$ python3 -q
>>> import numpy as np
>>> np.set_printoptions(precision=3, suppress=True, linewidth=120, sign=" ")
>>> rnd = lambda a: np.round(a, 3) + 0
>>> feats = np.load("data.npy")
>>> feats
array([[ -1. ,   0.4,   1.2,  -1.5,  -0.9],
       [  0.1,   1.6,  -0.5,  -0.3,   1.4],
       [ -1.2,   0.3,   1.8,   1. ,   0.6],
       [  0.8,   1.6,  -1.4,  -2.2,  -1.3],
       [  0.8,   0.8,  -1.2,   0.8,   0.3],
       [  1.9,  -0.8,  -0.7,   0.2,  -0.6],
       [ -1.1,  -0.5,   0.3,   0.6,  -0.9],
       [  7. ,  11. ,  11. , -18. ,   4. ],
       [ -1.8,  -0.4,  -2.5,   0.1,  -0.3],
       [  0. ,  -1.4,   0.2,  -0.7,  -1.5]])
>>> # row 7 dominates
>>> Xs = (feats - feats.mean(axis=0)) / feats.std(axis=0)
>>> rnd(Xs.std(axis=0))
array([ 1.,  1.,  1.,  1.,  1.])
>>> np.argwhere(np.abs(Xs) > 2)
array([[ 7,  0],
       [ 7,  1],
       [ 7,  2],
       [ 7,  3],
       [ 7,  4]])
>>> b = np.linalg.lstsq(np.delete(Xs, 0, axis=1), Xs[:, 0])[0]
>>> print(rnd(1 - np.var(Xs[:, 0] - np.delete(Xs, 0, axis=1) @ b)))
0.806
>>> rnd(b)
array([ 0.015, -0.176, -0.936,  0.136])
>>> np.abs(b).argmax()
np.int64(2)
>>> x = np.array([-2, 2, 3, -5, -4])
>>> rhs = feats @ x
>>> rnd(np.linalg.pinv(feats) @ feats)
array([[ 1.,  0.,  0.,  0.,  0.],
       [ 0.,  1.,  0.,  0.,  0.],
       [ 0.,  0.,  1.,  0.,  0.],
       [ 0.,  0.,  0.,  1.,  0.],
       [ 0.,  0.,  0.,  0.,  1.]])
>>> rnd(np.linalg.lstsq(feats, rhs)[0])
array([-2.,  2.,  3., -5., -4.])
>>> rnd(np.linalg.solve(feats.T @ feats, feats.T @ rhs))
array([-2.,  2.,  3., -5., -4.])
>>> rng = np.random.default_rng(139)
>>> rhs = rhs + 0.05 * rng.normal(size=10)
>>> print(rnd(rhs))
[ 17.456  -2.676   0.987  13.553  -8.777  -6.049   2.692 114.886  -4.086   7.305]
>>> b, *_ = np.linalg.lstsq(feats, rhs)
>>> [round(float(np.linalg.norm(np.linalg.solve(feats.T @ feats + lam * np.eye(5), feats.T @ rhs))), 2) for lam in (0, 1, 10, 100)]
[7.6, 7.11, 5.53, 4.02]
>>> print(rnd(b))
[-1.968  1.988  3.015 -4.981 -4.009]
>>> b.round()
array([-2.,  2.,  3., -5., -4.])
>>> print(rnd(feats.T @ (rhs - feats @ b)))
[ 0.  0.  0.  0.  0.]
>>> rnd(np.linalg.norm(rhs - feats @ b))
np.float64(0.046)
>>> Xs = feats - feats.mean(axis=0)
>>> evecs = np.linalg.svd(Xs)[2][:1]
>>> M2 = Xs - Xs @ evecs.T @ evecs
>>> np.linalg.norm(M2, axis=1).round(6).argmax()
np.int64(2)
>>> print(rnd(np.linalg.norm(M2) / np.linalg.norm(Xs)))
0.256
>>> rnd(np.cov(Xs @ evecs.T, rowvar=False))
np.float64(64.303)
>>> O, evecs = np.linalg.qr(feats[:, :1])[0], np.linalg.qr(feats[:, 1:])[0]
>>> sigma = np.linalg.svd(O.T @ evecs, compute_uv=False)
>>> print((sigma > 0.9).sum())
1
>>> rnd(np.degrees(np.arccos(sigma.clip(0, 1))))
array([ 25.78])
>>> print(rnd(sigma))
[ 0.9]
>>> F = np.load("mat.npy")
>>> F
array([[-2.953, -0.023, -0.024,  0.11 ],
       [ 3.41 , -0.013,  0.075, -0.154],
       [ 3.083,  0.003,  0.668,  0.091],
       [ 0.185, -0.021, -0.747, -0.124],
       [-0.681, -0.021,  1.094,  0.159],
       [-3.299, -0.015, -0.035,  0.044],
       [ 3.158,  0.039,  0.492, -0.057],
       [ 4.458,  0.023,  0.821, -0.044],
       [-0.963,  0.021, -0.844,  0.077],
       [ 0.721, -0.013,  0.144,  0.003],
       [-0.768, -0.022,  0.089,  0.003],
       [-0.782, -0.02 ,  0.006, -0.175],
       [ 1.335, -0.019, -0.011,  0.024],
       [ 0.433,  0.018, -0.802, -0.004],
       [-2.174, -0.036,  0.37 , -0.019],
       [ 1.857,  0.017, -1.012,  0.028],
       [ 2.163, -0.014,  0.161, -0.013],
       [-0.195, -0.039,  0.853, -0.081],
       [-1.935,  0.047, -0.752,  0.03 ],
       [ 3.888,  0.005, -0.915,  0.087],
       [ 1.594, -0.02 ,  0.643, -0.136],
       [ 2.724,  0.016,  0.59 ,  0.098],
       [ 1.139,  0.012,  0.272,  0.03 ],
       [ 0.645, -0.011, -0.677, -0.153],
       [ 2.517, -0.009, -0.677,  0.039]])
>>> dist = np.linalg.norm(F[:, None] - F[None], axis=-1)
>>> np.flatnonzero(dist[22] < dist.mean() / 2)
array([  9,  12,  13,  16,  20,  22,  23])
>>> rnd(dist[:5, :5])
array([[ 0.   ,  6.369,  6.076,  3.229,  2.533],
       [ 6.369,  0.   ,  0.72 ,  3.328,  4.228],
       [ 6.076,  0.72 ,  0.   ,  3.232,  3.789],
       [ 3.229,  3.328,  3.232,  0.   ,  2.054],
       [ 2.533,  4.228,  3.789,  2.054,  0.   ]])
>>> dist.shape
(25, 25)
>>> M2 = np.array([[2, 0, -1], [-3, 1, -1], [3, 3, -1], [-3, 2, 2]])
>>> np.vstack([F, M2.T]).shape
(28, 4)
>>> m1 = np.loadtxt("run0.csv", delimiter=",")
>>> m1
array([[ 10.442,   5.262,  -5.259, -10.321,   1.225],
       [  5.168,   2.633,  -2.499,  -5.248,   0.797],
       [  5.019,   2.702,  -2.584,  -5.202,   0.765],
       [ -6.9  ,  -3.629,   3.483,   6.884,  -0.892],
       [  6.679,   3.39 ,  -3.459,  -6.834,   1.013],
       [  1.098,   0.593,  -0.663,  -0.892,   0.232],
       [ -4.602,  -2.125,   2.266,   4.61 ,  -0.614],
       [ -7.292,  -3.738,   3.775,   7.433,  -0.994],
       [ -5.132,  -2.863,   2.605,   5.224,  -0.659],
       [ -3.395,  -1.816,   1.867,   3.663,  -0.584],
       [ -6.643,  -3.395,   3.166,   6.775,  -0.868],
       [ -4.849,  -2.435,   2.346,   5.021,  -0.626],
       [ 10.428,   5.2  ,  -5.364, -10.504,   1.322],
       [ -8.439,  -4.381,   4.091,   8.467,  -1.227],
       [  5.649,   2.836,  -2.661,  -5.592,   0.528],
       [ -2.325,  -0.966,   1.113,   2.107,  -0.441],
       [ -0.713,  -0.387,   0.291,   0.623,  -0.124],
       [  2.92 ,   1.457,  -1.45 ,  -3.387,   0.465],
       [  0.498,   0.312,  -0.245,  -0.751,   0.138],
       [  3.319,   1.75 ,  -1.579,  -3.238,   0.319],
       [ 13.216,   6.707,  -6.761, -13.407,   1.614],
       [-11.68 ,  -5.866,   5.727,  11.591,  -1.618],
       [-14.977,  -7.589,   7.554,  14.817,  -1.796],
       [  1.589,   0.773,  -0.703,  -1.575,   0.477],
       [-14.999,  -7.435,   7.701,  15.104,  -1.963],
       [  8.685,   4.432,  -4.186,  -8.607,   1.051],
       [ -2.506,  -1.193,   1.119,   2.411,  -0.3  ],
       [ 10.083,   5.093,  -5.25 , -10.187,   1.218],
       [ -2.25 ,  -1.272,   1.105,   2.089,  -0.371],
       [  2.472,   1.134,  -1.259,  -2.46 ,   0.406],
       [-10.531,  -5.1  ,   5.235,  10.722,  -1.124]])
>>> W2 = m1[[22, 2]].astype(float)
>>> for _ in range(6):
...     z = np.linalg.norm(m1[:, None] - W2, axis=-1).argmin(axis=1)
...     W2 = np.array([m1[z == j].mean(axis=0) for j in range(2)])
... 
>>> print(z)
[ 1  1  1  0  1  1  0  0  0  0  0  0  1  0  1  0  1  1  1  1  1  0  0  1  0  1  0  1  0  1  0]
>>> np.abs(W2[1] - W2[0]).argmax()
np.int64(3)
>>> np.bincount(z)
array([ 15,  16])
>>> rnd(W2)
array([[-7.101, -3.587,  3.544,  7.128, -0.938],
       [ 5.41 ,  2.743, -2.727, -5.474,  0.715]])
>>> Xs = m1 - m1.mean(axis=0)
>>> evecs = np.linalg.svd(Xs)[2][:1]
>>> M2 = Xs - Xs @ evecs.T @ evecs
>>> rnd(M2.std(axis=0))
array([ 0.076,  0.099,  0.094,  0.09 ,  0.111])
>>> print(rnd(np.linalg.norm(M2) / np.linalg.norm(Xs)))
0.018
>>> M2 = np.c_[m1[:, :3] @ np.array([[-5, 4, -3], [1, 1, -1], [-3, 4, 4]]), np.array([0, 0, 0, 1, 2, 0, 2, 3, 2, 2, 1, 0, 3, 1, 3, 2, 3, 3, 0, 2, 1, 0, 0, 1, 3, 3, 2, 0, 2, 1, 0])]
>>> rnd(M2)
array([[-31.171,  25.994, -57.624,   0.   ],
       [-15.71 ,  13.309, -28.133,   0.   ],
       [-14.641,  12.442, -28.095,   0.   ],
       [ 20.422, -17.297,  38.261,   1.   ],
       [-19.628,  16.27 , -37.263,   2.   ],
       [ -2.908,   2.333,  -6.539,   0.   ],
       [ 14.087, -11.469,  24.995,   2.   ],
       [ 21.397, -17.806,  40.714,   3.   ],
       [ 14.982, -12.971,  28.679,   2.   ],
       [  9.558,  -7.928,  19.469,   2.   ],
       [ 20.322, -17.303,  35.988,   1.   ],
       [ 14.772, -12.447,  26.366,   0.   ],
       [-30.848,  25.456, -57.94 ,   3.   ],
       [ 25.541, -21.773,  46.062,   1.   ],
       [-17.426,  14.788, -30.427,   3.   ],
       [  7.32 ,  -5.814,  12.393,   2.   ],
       [  2.305,  -2.075,   3.69 ,   3.   ],
       [ -8.793,   7.337, -16.017,   3.   ],
       [ -1.443,   1.324,  -2.786,   0.   ],
       [-10.108,   8.71 , -18.023,   2.   ],
       [-39.09 ,  32.527, -73.399,   1.   ],
       [ 35.353, -29.678,  63.814,   0.   ],
       [ 44.634, -37.281,  82.736,   0.   ],
       [ -5.063,   4.317,  -8.352,   1.   ],
       [ 44.457, -36.627,  83.236,   3.   ],
       [-26.435,  22.428, -47.231,   3.   ],
       [  7.98 ,  -6.741,  13.187,   2.   ],
       [-29.572,  24.425, -56.342,   0.   ],
       [  6.663,  -5.852,  12.442,   2.   ],
       [ -7.449,   5.986, -13.586,   1.   ],
       [ 31.85 , -26.284,  57.633,   0.   ]])
>>> np.linalg.matrix_rank(np.c_[m1, M2])
np.int64(6)
>>> rnd(np.linalg.norm(np.linalg.qr(m1)[0].T @ M2, axis=0) ** 2 / ((M2 ** 2).sum(axis=0) + 1e-12))
array([ 1.  ,  1.  ,  1.  ,  0.12])
>>> rnd(np.linalg.norm(M2 - m1 @ np.linalg.lstsq(m1, M2)[0], axis=0))
array([ 0.   ,  0.   ,  0.   ,  9.426])
>>> print(np.linalg.matrix_rank(M2))
4
>>> rnd(np.linalg.lstsq(m1, M2[:, 0])[0])
array([-5.,  1., -3.,  0.,  0.])
